$ python -q
>>> import numpy as np
>>> np.set_printoptions(precision=1, suppress=True, linewidth=200)
>>> def tidy(a):
...     return np.round(a, 1) + 0
... 
>>> A = np.loadtxt("test10.csv", delimiter=",")
>>> A
array([[ 0.3, -0.6, -1.4,  1.1,  0.2, -0.3,  0.6,  1.6,  1.8],
       [ 0.3,  2.2, -0.1, -1. , -0.9,  1.5,  0.9,  0.8, -0.5],
       [-1. ,  1.2,  0.9,  2.2, -0.6, -1.3, -0.5,  0.9, -0.8],
       [-0.9, -0.7,  0.9,  1.1,  0. ,  1.1,  1. , -0.2, -0.8],
       [ 7.2, -1.8, -1.2, -0.3, -3. ,  5.1, -3.9,  0.6,  4.8],
       [-1. , -0.2, -0.4,  0.3, -0.5, -0.2,  0.8, -1.1, -0.2],
       [ 0.1,  0.2, -1. ,  0.1,  1.4,  0.3, -0.7, -0.1, -1.3],
       [ 0.8,  0.7, -0.8, -0.3, -0.3, -1. , -0.5, -1.6,  2.7],
       [-0.5, -0.8,  1.7,  0.8,  0. , -0.6,  0.1,  0.4,  0.2],
       [ 0.6,  1.6, -0.9,  0.3, -0.1, -0.6, -0.9, -0.8, -1.7],
       [-1.2,  0.8,  0.9, -1. ,  0.1,  1.5,  0.9,  0.7, -1.8],
       [ 0.8,  1.9, -0.8, -0.9, -1. ,  2.5,  1.5,  0.4, -0.2]])
>>> cov = A.T @ A
>>> tidy(np.linalg.eigvalsh(cov)[::-1])
array([141.4,  34.4,  17.1,  12.9,  10.9,   7.7,   4.4,   1. ,   0.5])
>>> tidy(np.diag(cov))
array([58.2, 18.4, 12. , 11.1, 13.5, 41.6, 22.9,  9.6, 43. ])
>>> print(np.linalg.matrix_rank(cov))
9
>>> print((A @ A.T).shape)
(12, 12)
>>> T = np.stack([A, -2 * A, A[::-1]])
>>> print((T @ A.T).shape)
(3, 12, 12)
>>> T.shape
(3, 12, 9)
>>> np.linalg.matrix_rank(T)
array([9, 9, 9])
>>> tidy(np.linalg.norm(T, axis=(1, 2)))
array([15.2, 30.4, 15.2])
>>> Y = np.c_[A[:, :7] @ np.array([[2, 2, 1, -2, -2, 1, -2],
...     [-2, 0, 2, 0, 0, -1, 2],
...     [-2, 2, -1, 0, -2, 2, -1],
...     [2, -1, 0, 1, 1, -1, 1],
...     [1, 1, 0, 2, -2, -1, -1],
...     [-2, -1, -2, 2, 2, 2, 2],
...     [1, -1, -1, 2, -1, 1, -2]]), np.array([5, 3, -8, -8, 3, -1, -1, -3, 9, 9, 5, -5])]
>>> tidy(Y)
array([[  8.2,  -3.4,   0.5,   1.5,   1.7,  -3.2,  -1.3,   5. ],
       [ -8.6,  -1.9,   0.9,   1.4,   2.5,   3.7,   5. ,   3. ],
       [ -0.3,  -1.2,   3.6,  -0.6,   1.5,  -5.1,   4.7,  -8. ],
       [ -1.2,  -3.2,  -6.4,   7.1,   2.3,   3.7,   0.8,  -8. ],
       [  2.7,   8.1,  -1.5, -18.3,   7.8,  16.2,   3.9,   3. ],
       [  0.5,  -4.2,  -1.4,   2.5,   2.9,  -1. ,   0.8,  -1. ],
       [  2.1,  -0.1,   1.6,   1.9,   0.4,  -3.7,   1.9,  -1. ],
       [  2.4,   1.5,   5.5,  -5.5,  -1.2,  -3.4,  -0.4,  -3. ],
       [  0.1,   2.1,  -2.7,   0.8,  -2.9,   1.8,  -2.9,   9. ],
       [  0.6,   0.5,   6.8,  -4.1,   0.8,  -5.1,   3.9,   9. ],
       [ -9.8,  -1.9,  -4.4,   6.4,   1.5,   4.6,   3.2,   5. ],
       [ -6.9,  -4.1,  -1.1,   3.5,   4.6,   5.7,   5.1,  -5. ]])
>>> np.linalg.matrix_rank(Y)
np.int64(8)
>>> print(tidy(np.linalg.norm(np.linalg.qr(A)[0].T @ Y, axis=0) ** 2 / ((Y ** 2).sum(axis=0) + 1e-12)))
[1.  1.  1.  1.  1.  1.  1.  0.4]
>>> np.count_nonzero(A)
np.int64(106)
>>> tidy(np.diff(A, axis=0))
array([[ 0. ,  2.8,  1.3, -2.1, -1.1,  1.8,  0.3, -0.8, -2.3],
       [-1.3, -1. ,  1. ,  3.2,  0.3, -2.8, -1.4,  0.1, -0.3],
       [ 0.1, -1.9,  0. , -1.1,  0.6,  2.4,  1.5, -1.1,  0. ],
       [ 8.1, -1.1, -2.1, -1.4, -3. ,  4. , -4.9,  0.8,  5.6],
       [-8.2,  1.6,  0.8,  0.6,  2.5, -5.3,  4.7, -1.7, -5. ],
       [ 1.1,  0.4, -0.6, -0.2,  1.9,  0.5, -1.5,  1. , -1.1],
       [ 0.7,  0.5,  0.2, -0.4, -1.7, -1.3,  0.2, -1.5,  4. ],
       [-1.3, -1.5,  2.5,  1.1,  0.3,  0.4,  0.6,  2. , -2.5],
       [ 1.1,  2.4, -2.6, -0.5, -0.1,  0. , -1. , -1.2, -1.9],
       [-1.8, -0.8,  1.8, -1.3,  0.2,  2.1,  1.8,  1.5, -0.1],
       [ 2. ,  1.1, -1.7,  0.1, -1.1,  1. ,  0.6, -0.3,  1.6]])
>>> P = A @ np.linalg.solve(A.T @ A, A.T)
>>> tidy(np.linalg.eigvalsh(P))
array([0., 0., 0., 1., 1., 1., 1., 1., 1., 1., 1., 1.])
>>> rng = np.random.default_rng(8949)
>>> z = rng.integers(0, 2, 10)
>>> E = (z[:, None] == z) * -3 + np.eye(10)
>>> E
array([[-2.,  0., -3., -3.,  0., -3., -3., -3., -3., -3.],
       [ 0., -2.,  0.,  0., -3.,  0.,  0.,  0.,  0.,  0.],
       [-3.,  0., -2., -3.,  0., -3., -3., -3., -3., -3.],
       [-3.,  0., -3., -2.,  0., -3., -3., -3., -3., -3.],
       [ 0., -3.,  0.,  0., -2.,  0.,  0.,  0.,  0.,  0.],
       [-3.,  0., -3., -3.,  0., -2., -3., -3., -3., -3.],
       [-3.,  0., -3., -3.,  0., -3., -2., -3., -3., -3.],
       [-3.,  0., -3., -3.,  0., -3., -3., -2., -3., -3.],
       [-3.,  0., -3., -3.,  0., -3., -3., -3., -2., -3.],
       [-3.,  0., -3., -3.,  0., -3., -3., -3., -3., -2.]])
>>> # 2 blocks once reordered
>>> w, vecs = np.linalg.eigh(E)
>>> tidy(np.linalg.eigvalsh(E + -1 * np.eye(10)))
array([-24.,  -6.,   0.,   0.,   0.,   0.,   0.,   0.,   0.,   0.])
>>> tidy(vecs.T @ vecs)
array([[1., 0., 0., 0., 0., 0., 0., 0., 0., 0.],
       [0., 1., 0., 0., 0., 0., 0., 0., 0., 0.],
       [0., 0., 1., 0., 0., 0., 0., 0., 0., 0.],
       [0., 0., 0., 1., 0., 0., 0., 0., 0., 0.],
       [0., 0., 0., 0., 1., 0., 0., 0., 0., 0.],
       [0., 0., 0., 0., 0., 1., 0., 0., 0., 0.],
       [0., 0., 0., 0., 0., 0., 1., 0., 0., 0.],
       [0., 0., 0., 0., 0., 0., 0., 1., 0., 0.],
       [0., 0., 0., 0., 0., 0., 0., 0., 1., 0.],
       [0., 0., 0., 0., 0., 0., 0., 0., 0., 1.]])
>>> print(tidy(vecs @ np.diag(w) @ vecs.T))
[[-2.  0. -3. -3.  0. -3. -3. -3. -3. -3.]
 [ 0. -2.  0.  0. -3.  0.  0.  0.  0.  0.]
 [-3.  0. -2. -3.  0. -3. -3. -3. -3. -3.]
 [-3.  0. -3. -2.  0. -3. -3. -3. -3. -3.]
 [ 0. -3.  0.  0. -2.  0.  0.  0.  0.  0.]
 [-3.  0. -3. -3.  0. -2. -3. -3. -3. -3.]
 [-3.  0. -3. -3.  0. -3. -2. -3. -3. -3.]
 [-3.  0. -3. -3.  0. -3. -3. -2. -3. -3.]
 [-3.  0. -3. -3.  0. -3. -3. -3. -2. -3.]
 [-3.  0. -3. -3.  0. -3. -3. -3. -3. -2.]]
>>> print(np.unique(w.round(6) + 0, return_counts=True)[1])
[1 1 8]
